$ ipython --no-banner

In [1]: import numpy as np

In [2]: np.set_printoptions(precision=1, suppress=True, linewidth=100)

In [3]: A = np.array([[0.9, 0.8, -0.1, -0.9, -0.5, 0.5],
   ...:     [0.6, 0.6, -1.6, 1.4, -0.8, 0.0],
   ...:     [2.2, 0.6, 0.6, -0.1, -0.2, -1.0],
   ...:     [-0.6, -1.2, -1.9, -1.1, -0.9, -0.8],
   ...:     [-0.6, 1.3, 0.5, 0.0, -0.8, -1.1],
   ...:     [-0.8, 1.0, 0.1, 0.2, 0.6, -0.7],
   ...:     [0.6, -1.1, -1.0, 0.6, 0.8, -0.2],
   ...:     [0.0, 0.9, -0.1, 1.1, -0.3, 0.7],
   ...:     [-1.7, 0.5, -0.4, 1.1, 0.2, 1.9]])

In [4]: A[:, 1] *= 3

In [5]: A
Out[5]: 
array([[ 0.9,  2.4, -0.1, -0.9, -0.5,  0.5],
       [ 0.6,  1.8, -1.6,  1.4, -0.8,  0. ],
       [ 2.2,  1.8,  0.6, -0.1, -0.2, -1. ],
       [-0.6, -3.6, -1.9, -1.1, -0.9, -0.8],
       [-0.6,  3.9,  0.5,  0. , -0.8, -1.1],
       [-0.8,  3. ,  0.1,  0.2,  0.6, -0.7],
       [ 0.6, -3.3, -1. ,  0.6,  0.8, -0.2],
       [ 0. ,  2.7, -0.1,  1.1, -0.3,  0.7],
       [-1.7,  1.5, -0.4,  1.1,  0.2,  1.9]])

In [6]: f, r1 = A[0], A[1]

In [7]: np.round(f @ r1, 1)
Out[7]: np.float64(4.2)

In [8]: round(float(f @ f), 1)
Out[8]: 7.9

In [9]: pr = (f @ r1) / (f @ f) * f

In [10]: print(np.outer(f, r1))
[[ 0.5  1.6 -1.4  1.3 -0.7  0. ]
 [ 1.4  4.3 -3.8  3.4 -1.9  0. ]
 [-0.1 -0.2  0.2 -0.1  0.1 -0. ]
 [-0.5 -1.6  1.4 -1.3  0.7 -0. ]
 [-0.3 -0.9  0.8 -0.7  0.4 -0. ]
 [ 0.3  0.9 -0.8  0.7 -0.4  0. ]]

In [11]: print(r1 - pr)
[ 0.1  0.5 -1.5  1.9 -0.5 -0.3]

In [12]: X = np.loadtxt("test16.csv", delimiter=",")

In [13]: X.round(1) + 0
Out[13]: 
array([[ 0.2, -0.1,  0.2,  1.4, -0.8,  1. , -0.6, -0.3, -1.4,  0.4, -0.9,  0.8,  0.5, -1. ],
       [-0.2,  1.6, -0.1, -0.6, -1.9, -0.1, -0.1, -0.1, -0.2,  0.4,  0.2,  0.4, -1.4,  0.2],
       [-1.2, -0.4,  0.4,  0. ,  0.3, -1.1, -1.2,  0.5,  0.9,  1. , -1.4,  0.1, -0.6, -0.5],
       [-1.4, -0.9,  0.4,  0.5, -0.7,  0.5, -0.1, -1.7,  0.7, -1. ,  0.6, -0.2, -0.5, -0.2],
       [ 0.7, -0.1,  0.7,  1.4,  0.6,  0.1, -1.1,  0.7, -0.1, -0.4,  0.7,  0.3, -1.4,  1.2],
       [ 0.6,  0.1, -0.4, -0.1, -0.9,  1.5, -0.4,  0.9,  1.6, -0.9, -1. , -0.5,  0.2,  0.1],
       [ 1. , -0.3,  1.2,  0. , -0.5, -1.2,  0.9, -0.7,  0.1, -0.8, -1.5,  0.5, -0.1,  0.6],
       [-1.3,  0.5,  0.6, -0.4, -0.3, -0.3, -0.7,  0.8, -1.1, -1.4, -0.2, -0.2,  1.1,  0.9],
       [-0.3,  1.7,  1.1,  1.2,  0.2,  0.1,  0.4, -0.4,  1. ,  0.8,  0.2, -0.5,  1.1,  0.3],
       [ 0.4, -0.4,  2.1, -1.5,  0.1,  1.1, -0.4, -0.1, -0.2,  0.8,  0.3, -0.2,  0. , -0.1],
       [ 0.2,  0.3,  0.3, -0.3,  0.2, -0.3, -0.4,  0.3,  0.9, -0.7,  0.8,  2.3,  0.6, -0.9],
       [-0.5,  1.2, -0.1, -0.4,  1.7,  1. ,  0.3, -0.7, -0.3, -0.6, -1. ,  0.5, -0.9, -0.1],
       [ 1.1,  0.7, -0.1, -0.2,  0.2, -0.8, -1.5, -0.9, -0.1, -0.8,  0.2, -1.2,  0.1, -1.1],
       [-0.3,  0.1,  0.9,  0.5,  0. , -0.2,  1.2,  1.4, -0.2, -0.7,  0.3, -0.7, -0.8, -1.7]])

In [14]: np.round(X[:, 0] @ X[:, 11], 1)
Out[14]: np.float64(-0.0)

In [15]: np.linalg.norm(X, axis=0)
Out[15]: array([3., 3., 3., 3., 3., 3., 3., 3., 3., 3., 3., 3., 3., 3.])

In [16]: np.linalg.svd(X, compute_uv=False)
Out[16]: array([3., 3., 3., 3., 3., 3., 3., 3., 3., 3., 3., 3., 3., 3.])
